$ python -q
>>> import numpy as np
>>> np.set_printoptions(precision=2, suppress=True, linewidth=120, sign=" ")
>>> M = np.loadtxt("mat.csv", delimiter=",")
>>> M
array([[-1.52,  0.82, -0.18,  0.46, -0.04, -0.05,  0.84,  0.05],
       [ 0.01,  0.57,  0.06, -0.37,  0.03,  0.01,  5.11,  1.06],
       [ 0.69,  0.88,  0.14,  0.02, -0.11,  0.07,  0.59, -1.41],
       [-1.17,  1.97, -0.03, -0.08,  0.01,  0.06, -4.63, -0.14],
       [ 0.  ,  1.12,  0.16,  0.18,  0.08,  0.01,  2.74,  0.37],
       [ 0.88,  2.39, -0.05, -0.55,  0.03,  0.07,  0.69,  0.95],
       [ 0.57,  5.  , -0.17,  0.02, -0.03,  0.05,  2.26, -0.84],
       [ 2.61, -4.77, -0.22,  0.38,  0.02,  0.  ,  8.31, -0.36],
       [ 3.05,  4.61,  0.13, -0.07,  0.01, -0.03, -4.06, -0.69],
       [ 1.  , -4.94, -0.08,  0.03,  0.06,  0.01,  1.2 ,  0.63],
       [ 0.  , -2.49, -0.35,  0.34,  0.06, -0.04,  2.  , -1.06],
       [ 0.41,  2.95,  0.24, -0.59,  0.05, -0.07, -2.44, -0.54],
       [ 0.67,  2.55,  0.09, -0.21, -0.13, -0.05, -0.13,  0.21],
       [ 0.03,  4.37, -0.15, -0.03,  0.06,  0.03, -1.6 ,  1.01],
       [ 1.13, 10.77, -0.01,  0.06, -0.02,  0.02, -3.42,  0.26],
       [ 1.3 , -0.71, -0.09,  0.57,  0.08,  0.  ,  0.63,  0.23],
       [-1.42,  0.64, -0.15,  0.77, -0.13, -0.02, -6.28,  1.09]])
>>> M2 = M / np.sqrt((M ** 2).mean(axis=1, keepdims=True))
>>> np.linalg.norm(M2, axis=1)
array([ 2.83,  2.83,  2.83,  2.83,  2.83,  2.83,  2.83,  2.83,  2.83,  2.83,  2.83,  2.83,  2.83,  2.83,  2.83,  2.83,
        2.83])
>>> np.linalg.matrix_rank(M2) == np.linalg.matrix_rank(M)
np.True_
>>> np.linalg.matrix_rank(M - M.mean(axis=1, keepdims=True))
np.int64(7)
>>> M2 = np.c_[M[:, :2] @ np.array([[2, 1], [0, 0]]), np.array([2, 2, 1, 2, 2, 0, 2, 2, 2, 2, 2, 0, 1, 2, 2, 1, 0])]
>>> M2
array([[-3.04, -1.52,  2.  ],
       [ 0.02,  0.01,  2.  ],
       [ 1.38,  0.69,  1.  ],
       [-2.34, -1.17,  2.  ],
       [ 0.  ,  0.  ,  2.  ],
       [ 1.76,  0.88,  0.  ],
       [ 1.14,  0.57,  2.  ],
       [ 5.22,  2.61,  2.  ],
       [ 6.1 ,  3.05,  2.  ],
       [ 2.  ,  1.  ,  2.  ],
       [ 0.  ,  0.  ,  2.  ],
       [ 0.82,  0.41,  0.  ],
       [ 1.34,  0.67,  1.  ],
       [ 0.06,  0.03,  2.  ],
       [ 2.26,  1.13,  2.  ],
       [ 2.6 ,  1.3 ,  1.  ],
       [-2.84, -1.42,  0.  ]])
>>> np.linalg.matrix_rank(np.c_[M, M2])
np.int64(9)
>>> np.round(np.linalg.norm(M2 - M @ np.linalg.lstsq(M, M2)[0], axis=0), 2) + 0
array([ 0.  ,  0.  ,  4.82])
>>> z = M[:, 4] > np.median(M[:, 4])
>>> r0 = M[z].mean(axis=0) - M[~z].mean(axis=0)
>>> ((M - M.mean(axis=0)) @ r0 > 0).astype(int)
array([ 1,  1,  1,  0,  1,  0,  0,  1,  0,  1,  1,  0,  0,  0,  0,  1,  0])
>>> r0.round(2) + 0
array([-0.06, -2.09,  0.01, -0.2 ,  0.1 ,  0.  ,  1.77,  0.53])
>>> z.astype(int)
array([ 0,  1,  0,  0,  1,  1,  0,  0,  0,  1,  1,  1,  0,  1,  0,  1,  0])
>>> Ac = (M - M.mean(axis=0)) / M.std(axis=0)
>>> Ac.std(axis=0)
array([ 1.,  1.,  1.,  1.,  1.,  1.,  1.,  1.])
>>> c = np.linalg.lstsq(np.delete(Ac, 2, axis=1), Ac[:, 2])[0]
>>> np.abs(c).argmax()
np.int64(2)
>>> round(float(1 - np.var(Ac[:, 2] - np.delete(Ac, 2, axis=1) @ c)), 2)
0.45
>>> np.abs(M).max()
np.float64(10.77)
>>> np.linalg.svd(M, compute_uv=False)
array([ 18.85,  11.29,   4.76,   2.95,   1.5 ,   0.48,   0.25,   0.16])
>>> np.unravel_index(np.abs(M).argmax(), M.shape)
(np.int64(14), np.int64(1))
>>> np.count_nonzero(M)
np.int64(132)
>>> M.sum(axis=0)
array([ 8.24, 25.73, -0.66,  0.93,  0.03,  0.07,  1.81,  0.82])
>>> round(np.linalg.norm(M), 2)
np.float64(22.73)
>>> K = np.load("sample17.npy")
>>> K
array([[ 2, -2,  1, -1, -1,  1,  2,  1,  1],
       [-2, -2, -1,  2,  0, -1, -1, -1, -2],
       [-1,  0,  0, -2, -1,  1,  2,  1,  2],
       [ 1, -2, -2,  1,  2, -1, -2,  2,  2],
       [ 1,  0,  0,  1,  0,  2, -1, -1,  1],
       [ 0, -1,  2, -2, -1,  2, -2,  1, -1],
       [-1,  2, -2,  0,  0,  2,  0, -1, -1],
       [ 0,  2, -2, -2,  0, -1, -2,  1, -2],
       [ 2,  0,  2, -1,  1,  1,  0, -2,  1]])
>>> cov = K.T @ K
>>> (K @ K.T).shape
(9, 9)
>>> np.linalg.matrix_rank(cov)
np.int64(9)
>>> np.trace(cov), (K ** 2).sum()
(np.int64(163), np.int64(163))
>>> np.allclose(cov, cov.T)
True
>>> r0 = np.array([0, 2, 0, 0, 0, 0, 1, 0, 0])
>>> M2 = K + np.outer(r0, np.eye(9)[8])
>>> np.linalg.matrix_rank(M2 - K)
np.int64(1)
>>> round(float(np.linalg.det(M2) / np.linalg.det(K)), 2), round(float(1 + np.linalg.solve(K, r0)[8]), 2)
(0.77, 0.77)
>>> Q, vecs = np.linalg.qr(M[:, :5])[0], np.linalg.qr(M[:, 5:])[0]
>>> sigma = np.linalg.svd(Q.T @ vecs, compute_uv=False)
>>> sigma
array([ 0.66,  0.31,  0.28])
>>> round(np.linalg.norm(Q @ Q.T - vecs @ vecs.T, 2), 2)
np.float64(1.0)
>>> np.degrees(np.arccos(sigma.clip(0, 1)))
array([ 48.7 ,  71.73,  73.97])
>>> E = np.loadtxt("layer11.csv", delimiter=",")
>>> E
array([[-0.33,  0.08, -0.1 , -0.19],
       [ 0.4 , -0.08,  0.5 , -0.26],
       [-0.06, -0.17,  0.05, -0.08],
       [ 0.29, -0.15, -0.4 , -0.02],
       [ 0.27,  0.51, -0.26, -0.25],
       [ 0.16, -0.26,  0.39,  0.49],
       [-0.16, -0.2 , -0.15, -0.21],
       [ 0.64, -0.04,  0.01, -0.04],
       [-0.05,  0.69,  0.22,  0.33],
       [-0.32, -0.05,  0.29,  0.08],
       [ 0.1 , -0.06, -0.42,  0.65],
       [-0.05, -0.3 , -0.13, -0.01]])
>>> # keeps lengths
>>> M2 = np.c_[E[:, :1] @ np.array([[2]]), np.array([1, -2, 1, 2, -2, 2, 0, -1, 0, -1, 2, -2])]
>>> M2
array([[-0.67,  1.  ],
       [ 0.8 , -2.  ],
       [-0.13,  1.  ],
       [ 0.57,  2.  ],
       [ 0.54, -2.  ],
       [ 0.32,  2.  ],
       [-0.32,  0.  ],
       [ 1.27, -1.  ],
       [-0.1 ,  0.  ],
       [-0.64, -1.  ],
       [ 0.19,  2.  ],
       [-0.1 , -2.  ]])
>>> np.round(np.linalg.lstsq(E, M2[:, 0])[0], 2) + 0
array([ 2.,  0.,  0.,  0.])
>>> def softmax(z):
...     e = np.exp(z - z.max(axis=-1, keepdims=True))
...     return e / e.sum(axis=-1, keepdims=True)
... 
>>> softmax(M2).sum(axis=1)
array([ 1.,  1.,  1.,  1.,  1.,  1.,  1.,  1.,  1.,  1.,  1.,  1.])
>>> softmax(M2[3])
array([ 0.19,  0.81])
>>> np.round(softmax(10 * M2[3]), 2) + 0
array([ 0.,  1.])
>>> S = M2 @ M2.T / np.sqrt(2)
>>> softmax(S)[3] @ M2
array([ 0.28,  1.81])
>>> np.round(softmax(S + np.triu(np.full(S.shape, -np.inf), 1)), 2) + 0
array([[ 1.  ,  0.  ,  0.  ,  0.  ,  0.  ,  0.  ,  0.  ,  0.  ,  0.  ,  0.  ,  0.  ,  0.  ],
       [ 0.01,  0.99,  0.  ,  0.  ,  0.  ,  0.  ,  0.  ,  0.  ,  0.  ,  0.  ,  0.  ,  0.  ],
       [ 0.49,  0.05,  0.46,  0.  ,  0.  ,  0.  ,  0.  ,  0.  ,  0.  ,  0.  ,  0.  ,  0.  ],
       [ 0.11,  0.  ,  0.14,  0.75,  0.  ,  0.  ,  0.  ,  0.  ,  0.  ,  0.  ,  0.  ,  0.  ],
       [ 0.  ,  0.52,  0.01,  0.  ,  0.47,  0.  ,  0.  ,  0.  ,  0.  ,  0.  ,  0.  ,  0.  ],
       [ 0.08,  0.  ,  0.09,  0.43,  0.  ,  0.4 ,  0.  ,  0.  ,  0.  ,  0.  ,  0.  ,  0.  ],
       [ 0.17,  0.12,  0.15,  0.13,  0.13,  0.14,  0.16,  0.  ,  0.  ,  0.  ,  0.  ,  0.  ],
       [ 0.01,  0.36,  0.02,  0.02,  0.28,  0.01,  0.03,  0.27,  0.  ,  0.  ,  0.  ,  0.  ],
       [ 0.12,  0.11,  0.11,  0.11,  0.11,  0.11,  0.12,  0.1 ,  0.11,  0.  ,  0.  ,  0.  ],
       [ 0.05,  0.21,  0.04,  0.01,  0.23,  0.02,  0.08,  0.08,  0.08,  0.2 ,  0.  ,  0.  ],
       [ 0.06,  0.  ,  0.06,  0.29,  0.  ,  0.28,  0.02,  0.  ,  0.02,  0.  ,  0.27,  0.  ],
       [ 0.  ,  0.27,  0.  ,  0.  ,  0.27,  0.  ,  0.02,  0.06,  0.02,  0.07,  0.  ,  0.28]])
>>> np.round(softmax(S), 2) + 0
array([[ 0.15,  0.01,  0.11,  0.16,  0.01,  0.19,  0.06,  0.01,  0.05,  0.03,  0.2 ,  0.01],
       [ 0.  ,  0.33,  0.  ,  0.  ,  0.29,  0.  ,  0.01,  0.11,  0.01,  0.04,  0.  ,  0.2 ],
       [ 0.11,  0.01,  0.1 ,  0.2 ,  0.01,  0.2 ,  0.05,  0.02,  0.05,  0.03,  0.2 ,  0.01],
       [ 0.05,  0.  ,  0.06,  0.31,  0.  ,  0.28,  0.01,  0.01,  0.01,  0.  ,  0.27,  0.  ],
       [ 0.  ,  0.32,  0.  ,  0.  ,  0.29,  0.  ,  0.01,  0.09,  0.01,  0.04,  0.  ,  0.23],
       [ 0.05,  0.  ,  0.06,  0.29,  0.  ,  0.28,  0.01,  0.  ,  0.01,  0.  ,  0.27,  0.  ],
       [ 0.1 ,  0.07,  0.09,  0.08,  0.08,  0.08,  0.09,  0.06,  0.09,  0.1 ,  0.08,  0.09],
       [ 0.01,  0.28,  0.01,  0.01,  0.22,  0.01,  0.03,  0.21,  0.03,  0.04,  0.01,  0.13],
       [ 0.09,  0.08,  0.08,  0.08,  0.08,  0.08,  0.09,  0.08,  0.08,  0.09,  0.08,  0.08],
       [ 0.04,  0.16,  0.03,  0.01,  0.18,  0.01,  0.06,  0.06,  0.06,  0.15,  0.01,  0.24],
       [ 0.06,  0.  ,  0.06,  0.29,  0.  ,  0.28,  0.02,  0.  ,  0.02,  0.  ,  0.27,  0.  ],
       [ 0.  ,  0.27,  0.  ,  0.  ,  0.27,  0.  ,  0.02,  0.06,  0.02,  0.07,  0.  ,  0.28]])
>>> P = E @ np.linalg.solve(E.T @ E, E.T)
>>> np.diag(P)
array([ 0.16,  0.48,  0.04,  0.27,  0.46,  0.49,  0.13,  0.41,  0.63,  0.2 ,  0.62,  0.11])
>>> np.allclose(P @ P, P)
True
>>> np.linalg.matrix_rank(np.eye(12) - P)
np.int64(8)
>>> round(np.trace(P), 2)
np.float64(4.0)
>>> cov = np.cov(E, rowvar=False)
>>> np.round(np.corrcoef(E.T), 2) + 0
array([[ 1.  ,  0.  ,  0.  , -0.04],
       [ 0.  ,  1.  ,  0.  ,  0.  ],
       [ 0.  ,  0.  ,  1.  ,  0.  ],
       [-0.04,  0.  ,  0.  ,  1.  ]])
>>> cov.round(2) + 0
array([[ 0.09,  0.  ,  0.  ,  0.  ],
       [ 0.  ,  0.09,  0.  ,  0.  ],
       [ 0.  ,  0.  ,  0.09,  0.  ],
       [ 0.  ,  0.  ,  0.  ,  0.09]])
>>> np.argwhere(np.triu(np.abs(np.corrcoef(E.T)) > 0.8, 1))
array([], shape=(0, 2), dtype=int64)
>>> np.round(np.polyfit(E[:, 1], E[:, 0], 1), 2) + 0
array([ 0.  ,  0.07])
>>> E.std(axis=0)
array([ 0.28,  0.29,  0.29,  0.29])
>>> round(float(np.corrcoef(E[:, 1], E[:, 0])[0, 1]), 2)
0.0
>>> np.linalg.eigvalsh(cov)[::-1]
array([ 0.09,  0.09,  0.09,  0.08])
>>> d = np.linalg.norm(E[:, None] - E[None], axis=-1)
>>> np.linalg.matrix_rank(d ** 2)
np.int64(6)
>>> d[5].round(6).argsort(kind="stable")[:4]
array([  5,   9,   2,  11])
>>> d[5]
array([ 1.03,  0.82,  0.71,  0.96,  1.26,  0.  ,  0.94,  0.84,  1.  ,  0.67,  0.86,  0.76])
>>> d.mean(axis=1).argmax()
np.int64(8)
>>> d.shape
(12, 12)
>>> np.unravel_index(d.round(6).argmax(), d.shape)
(np.int64(1), np.int64(10))
>>> data = np.array([[-5, -2, 5, 3, 1, 4, -2, -2],
...     [-2, -5, -2, 5, 3, 1, 4, -2],
...     [5, -2, -5, -2, 5, 3, 1, 4],
...     [3, 5, -2, -5, -2, 5, 3, 1],
...     [1, 3, 5, -2, -5, -2, 5, 3],
...     [4, 1, 3, 5, -2, -5, -2, 5],
...     [-2, 4, 1, 3, 5, -2, -5, -2],
...     [-2, -2, 4, 1, 3, 5, -2, -5]])
>>> # symmetric, so the eigenvalues are real
>>> M2 = np.linalg.inv(data)
>>> np.round(np.linalg.det(data) * np.linalg.det(M2), 2)
np.float64(1.0)
>>> np.round(data @ M2, 2) + 0
array([[ 1.,  0.,  0.,  0.,  0.,  0.,  0.,  0.],
       [ 0.,  1.,  0.,  0.,  0.,  0.,  0.,  0.],
       [ 0.,  0.,  1.,  0.,  0.,  0.,  0.,  0.],
       [ 0.,  0.,  0.,  1.,  0.,  0.,  0.,  0.],
       [ 0.,  0.,  0.,  0.,  1.,  0.,  0.,  0.],
       [ 0.,  0.,  0.,  0.,  0.,  1.,  0.,  0.],
       [ 0.,  0.,  0.,  0.,  0.,  0.,  1.,  0.],
       [ 0.,  0.,  0.,  0.,  0.,  0.,  0.,  1.]])
>>> np.linalg.inv(M2)
array([[-5., -2.,  5.,  3.,  1.,  4., -2., -2.],
       [-2., -5., -2.,  5.,  3.,  1.,  4., -2.],
       [ 5., -2., -5., -2.,  5.,  3.,  1.,  4.],
       [ 3.,  5., -2., -5., -2.,  5.,  3.,  1.],
       [ 1.,  3.,  5., -2., -5., -2.,  5.,  3.],
       [ 4.,  1.,  3.,  5., -2., -5., -2.,  5.],
       [-2.,  4.,  1.,  3.,  5., -2., -5., -2.],
       [-2., -2.,  4.,  1.,  3.,  5., -2., -5.]])
>>> cent = M[[12, 3]].astype(float)
>>> for _ in range(3):
...     z = np.linalg.norm(M[:, None] - cent, axis=-1).argmin(axis=1)
...     cent = np.array([M[z == j].mean(axis=0) for j in range(2)])
... 
>>> z
array([ 0,  0,  0,  1,  0,  0,  0,  0,  1,  0,  0,  1,  0,  1,  1,  0,  1])
>>> cent[1] - cent[0]
array([-0.23,  4.18,  0.07, -0.07, -0.01, -0.01, -5.94,  0.18])
>>> np.abs(cent[1] - cent[0]).argmax()
np.int64(6)
>>> cent.round(2) + 0
array([[ 0.56,  0.04, -0.06,  0.08,  0.  ,  0.01,  2.2 , -0.02],
       [ 0.34,  4.22,  0.  ,  0.01,  0.  ,  0.  , -3.74,  0.16]])
